$ python -q
>>> import numpy as np
>>> import numpy.linalg as la
>>> np.set_printoptions(suppress=True, linewidth=120)
>>> tidy = lambda a: np.round(a, 1) + 0
>>> E = np.load("data.npy")
>>> E
array([[  0,  -3,   7,  -4],
       [  0,  -6,  14,  -8],
       [  0, -15,  35, -20],
       [  0, -12,  28, -16],
       [  0,  12, -28,  16],
       [  0,  12, -28,  16],
       [  0,   9, -21,  12],
       [  0,  12, -28,  16],
       [  0,  15, -35,  20],
       [  0,   0,   0,   0]])
>>> E[:, 4]
Traceback (most recent call last):
  File "<python-input-6>", line 1, in <module>
    E[:, 4]
    ~^^^^^^
IndexError: index 4 is out of bounds for axis 1 with size 4
>>> E - E[0]
array([[  0,   0,   0,   0],
       [  0,  -3,   7,  -4],
       [  0, -12,  28, -16],
       [  0,  -9,  21, -12],
       [  0,  15, -35,  20],
       [  0,  15, -35,  20],
       [  0,  12, -28,  16],
       [  0,  15, -35,  20],
       [  0,  18, -42,  24],
       [  0,   3,  -7,   4]])
>>> np.zeros(10, 4)
Traceback (most recent call last):
  File "<python-input-8>", line 1, in <module>
    np.zeros(10, 4)
    ~~~~~~~~^^^^^^^
TypeError: Cannot interpret '4' as a data type
>>> la.matrix_rank(E)
np.int64(1)
>>> np.abs(E).max()
np.int64(35)
>>> E[10]
Traceback (most recent call last):
  File "<python-input-11>", line 1, in <module>
    E[10]
    ~^^^^
IndexError: index 10 is out of bounds for axis 0 with size 10
>>> E.sum(axis=0)
array([  0,  24, -56,  32])
>>> np.diff(E, axis=0)
array([[  0,  -3,   7,  -4],
       [  0,  -9,  21, -12],
       [  0,   3,  -7,   4],
       [  0,  24, -56,  32],
       [  0,   0,   0,   0],
       [  0,  -3,   7,  -4],
       [  0,   3,  -7,   4],
       [  0,   3,  -7,   4],
       [  0, -15,  35, -20]])
>>> gram = E.T @ E
>>> print(np.allclose(gram, gram.T))
True
>>> gram
array([[    0,     0,     0,     0],
       [    0,  1152, -2688,  1536],
       [    0, -2688,  6272, -3584],
       [    0,  1536, -3584,  2048]])
>>> (E @ E.T).shape
(10, 10)
>>> Uu, sig, Vt = la.svd(E)
>>> print(np.argmax(sig[:-1] / (sig[1:] + 1e-6)) + 1)
1
>>> B = Uu[:, :1] @ np.diag(sig[:1]) @ Vt[:1]
>>> print(tidy(la.norm(E - B) / la.norm(E)))
0.0
>>> la.matrix_rank(B)
np.int64(1)
>>> tidy(np.abs(E - B).max())
np.float64(0.0)
>>> mat = np.load("layer14.npy")
>>> mat
array([[-0.1,  0.4,  1. ,  0.6, -1.3],
       [-0.2,  0.5, -0.3,  1.4,  1. ],
       [ 0.6,  1.5,  0.3, -1.8, -1.1],
       [-1.2,  0.6,  0.3, -1. , -0.4],
       [-0.6,  0.1, -0.2, -0.5,  2.1],
       [ 0. ,  0.1,  0.7, -0.9,  0.6]])
>>> vec = np.array([-2, -1, 1, -2, 2])
>>> y = mat @ vec
>>> tidy(la.solve(mat.T @ mat, mat.T @ y))
array([-2., -1.,  1., -2.,  2.])
>>> tidy(la.pinv(mat) @ mat)
array([[1., 0., 0., 0., 0.],
       [0., 1., 0., 0., 0.],
       [0., 0., 1., 0., 0.],
       [0., 0., 0., 1., 0.],
       [0., 0., 0., 0., 1.]])
>>> tidy(la.lstsq(mat, y)[0])
array([-2., -1.,  1., -2.,  2.])
>>> rng = np.random.default_rng(22)
>>> y = y + 0.1 * rng.normal(size=6)
>>> print(tidy(y))
[-3.1 -1.3 -1.1  3.2  6.2  3.4]
>>> b, *_ = la.lstsq(mat, y)
>>> b.round()
array([-2., -1.,  1., -2.,  2.])
>>> tidy(b)
array([-2. , -1.1,  0.9, -2. ,  2. ])
>>> tidy(mat.T @ (y - mat @ b))
array([0., 0., 0., 0., 0.])
>>> W0 = np.loadtxt("w.csv", delimiter=",")
>>> tidy(W0)
array([[-20. , -40.2, -40. ],
       [-12.1, -23.8, -24.1],
       [ -8. , -16.2, -16. ],
       [-20. , -40. , -40.2],
       [  0. ,   0. ,   0. ],
       [-20. , -39.9, -40. ],
       [-19.9, -40.1, -39.9],
       [ -8.1, -16. , -15.9],
       [-11.9, -24.1, -23.9],
       [ -0.2,   0. ,  -0.1],
       [-11.9, -23.9, -24.1]])
>>> Uu, sig, Vt = la.svd(W0)
>>> tidy(sig)
array([139.5,   0.4,   0.2])
>>> np.argmax(sig[:-1] / (sig[1:] + 1e-6)) + 1
np.int64(1)
>>> B = Uu[:, :1] @ np.diag(sig[:1]) @ Vt[:1]
>>> tidy(B)
array([[-20. , -40.1, -40.1],
       [-12. , -24. , -24. ],
       [ -8. , -16.1, -16.1],
       [-20. , -40.1, -40.1],
       [  0. ,   0. ,   0. ],
       [-20. , -40. , -40. ],
       [-20. , -40. , -40. ],
       [ -8. , -15.9, -15.9],
       [-12. , -23.9, -23.9],
       [  0. ,  -0.1,  -0.1],
       [-12. , -24. , -24. ]])
>>> la.matrix_rank(W0, rtol=0.05)
np.int64(1)
>>> Ac = W0 - W0.mean(axis=0)
>>> vecs = la.svd(Ac)[2][:1]
>>> B = Ac - Ac @ vecs.T @ vecs
>>> tidy(np.diag(vecs.T @ vecs))
array([0.1, 0.4, 0.4])
>>> blk = np.stack([W0, -1 * W0, W0[::-1]])
>>> print(tidy(blk.sum(axis=0)))
[[-11.9 -23.9 -24.1]
 [ -0.2   0.   -0.1]
 [-11.9 -24.1 -23.9]
 [ -8.1 -16.  -15.9]
 [-19.9 -40.1 -39.9]
 [-20.  -39.9 -40. ]
 [  0.    0.    0. ]
 [-20.  -40.  -40.2]
 [ -8.  -16.2 -16. ]
 [-12.1 -23.8 -24.1]
 [-20.  -40.2 -40. ]]
>>> tidy(np.einsum("bij,cij->bc", blk, blk))
array([[ 19452.3, -19452.3,  12529.9],
       [-19452.3,  19452.3, -12529.9],
       [ 12529.9, -12529.9,  19452.3]])
>>> tidy(la.norm(blk, axis=(1, 2)))
array([139.5, 139.5, 139.5])
>>> print(la.matrix_rank(blk.reshape(3, -1)))
2
>>> la.matrix_rank(blk)
array([3, 3, 3])
>>> blk.shape
(3, 11, 3)
>>> z = W0[:, 1] > np.median(W0[:, 1])
>>> u = W0[z].mean(axis=0) - W0[~z].mean(axis=0)
>>> print(tidy((((W0 - W0.mean(axis=0)) @ u > 0) == z).mean()))
0.7
>>> print(z.astype(int))
[0 1 1 0 1 0 0 1 0 1 0]
>>> data = np.load("mat.npy")
>>> data
array([[ 2.,  3., -5.,  2.],
       [ 0.,  2.,  0.,  0.],
       [-4., -3.,  3., -2.],
       [-2., -7., 10., -3.]])
>>> blk = np.stack([data, -2 * data, data[::-1]])
>>> tidy(la.norm(blk, axis=(1, 2)))
array([15.7, 31.4, 15.7])
>>> la.matrix_rank(blk.reshape(3, -1))
np.int64(2)
>>> tidy(la.det(blk))
array([ -12., -192.,  -12.])
>>> (blk @ data.T).shape
(3, 4, 4)
>>> feats = np.loadtxt("out17.csv", delimiter=",")
>>> feats
array([[ -3.,  -3.,  -3.,  -3.,  -3.,  -3.,  -3.],
       [ -3.,  -6.,  -6.,  -6.,  -6.,  -6.,  -6.],
       [ -3.,  -6.,  -9.,  -9.,  -9.,  -9.,  -9.],
       [ -3.,  -6.,  -9., -12., -12., -12., -12.],
       [ -3.,  -6.,  -9., -12., -15., -15., -15.],
       [ -3.,  -6.,  -9., -12., -15., -18., -18.],
       [ -3.,  -6.,  -9., -12., -15., -18., -21.]])
>>> evals, vecs = la.eigvalsh(feats)
Traceback (most recent call last):
  File "<python-input-70>", line 1, in <module>
    evals, vecs = la.eigvalsh(feats)
    ^^^^^^^^^^^
ValueError: too many values to unpack (expected 2)
>>> evals, vecs = la.eigh(feats)
>>> tidy(la.svd(feats, compute_uv=False))
array([68.6,  7.9,  3. ,  1.7,  1.1,  0.9,  0.8])
>>> print(tidy(vecs @ np.diag(evals) @ vecs.T))
[[ -3.  -3.  -3.  -3.  -3.  -3.  -3.]
 [ -3.  -6.  -6.  -6.  -6.  -6.  -6.]
 [ -3.  -6.  -9.  -9.  -9.  -9.  -9.]
 [ -3.  -6.  -9. -12. -12. -12. -12.]
 [ -3.  -6.  -9. -12. -15. -15. -15.]
 [ -3.  -6.  -9. -12. -15. -18. -18.]
 [ -3.  -6.  -9. -12. -15. -18. -21.]]
>>> print(tidy(la.eigvalsh(feats + 5 * np.eye(7))))
[-63.6  -2.9   2.    3.3   3.9   4.1   4.2]
